$ ipython --no-banner

In [1]: import numpy as np

In [2]: np.set_printoptions(precision=1, suppress=True, linewidth=160)

In [3]: def rnd(a):
   ...:     return np.round(a, 1) + 0
   ...: 

In [4]: m1 = np.load("arr.npy")

In [5]: m1
Out[5]: 
array([[ 1.9,  3.8, -0.8],
       [ 0.2,  0. ,  0. ],
       [ 0.9,  1.9, -0.2],
       [ 0.9,  2. , -0.3],
       [ 0.9,  1.8, -0.4],
       [ 0. ,  0.3,  0. ],
       [ 1.1,  2.1, -0.2],
       [-0.1,  0. ,  0. ],
       [ 0. ,  0.1,  0.1],
       [ 1.9,  3.8, -0.7],
       [-0.2,  0.2,  0.1],
       [ 1.8,  3.8, -0.5],
       [-0.3, -0.2,  0.1],
       [ 0.9,  2.1, -0.4],
       [ 1.9,  3.9, -0.7],
       [ 0.1,  0. ,  0. ],
       [ 1.8,  3.9, -0.8],
       [ 2. ,  3.9, -0.5],
       [ 1. ,  1.9, -0.2],
       [ 1.1,  2. , -0.1],
       [ 0.9,  2. , -0.2],
       [ 1.8,  3.6, -0.4],
       [ 0.8,  2. , -0.3],
       [-0.1,  0. ,  0.1]])

In [6]: Xc = m1 - m1.mean(axis=0)

In [7]: evecs = np.linalg.svd(Xc)[2][:1]

In [8]: A2 = Xc - Xc @ evecs.T @ evecs

In [9]: rnd(A2.std(axis=0))
Out[9]: array([0.1, 0. , 0.1])

In [10]: np.linalg.norm(A2, axis=1).round(6).argmax()
Out[10]: np.int64(1)

In [11]: rnd(np.cov(Xc @ evecs.T, rowvar=False))
Out[11]: np.float64(3.0)

In [12]: x = np.array([3, 4, 4])

In [13]: h = np.maximum(m1 @ x, 0)

In [14]: rnd(np.tanh(m1 @ x))
Out[14]: array([ 1. ,  0.5,  1. ,  1. ,  1. ,  0.8,  1. , -0.3,  0.7,  1. ,  0.5,  1. , -0.9,  1. ,  1. ,  0.3,  1. ,  1. ,  1. ,  1. ,  1. ,  1. ,  1. ,  0.1])

In [15]: Q, _ = np.linalg.qr(np.array([[-0.5, -0.8, -2.4, 0.0],
    ...:     [2.6, 0.7, -0.1, -1.0],
    ...:     [0.4, -0.5, 0.0, 1.4],
    ...:     [-0.1, -1.8, 0.9, 0.1]]))

In [16]: A = Q[:, :4]

In [17]: rnd(A)
Out[17]: 
array([[-0.2, -0.3,  0.9,  0.1],
       [ 1. ,  0. ,  0.2,  0.2],
       [ 0.1, -0.3,  0. , -0.9],
       [ 0. , -0.9, -0.4,  0.3]])

In [18]: A2 = np.array([[-4, -3], [4, -5], [1, 5], [-1, -3]])

In [19]: np.vstack([A, A2.T]).shape
Out[19]: (6, 4)

In [20]: rnd(A @ A2)
Out[20]: 
array([[ 0.3,  6.5],
       [-4.1, -2.4],
       [-0.9,  4. ],
       [-4.1,  1.9]])
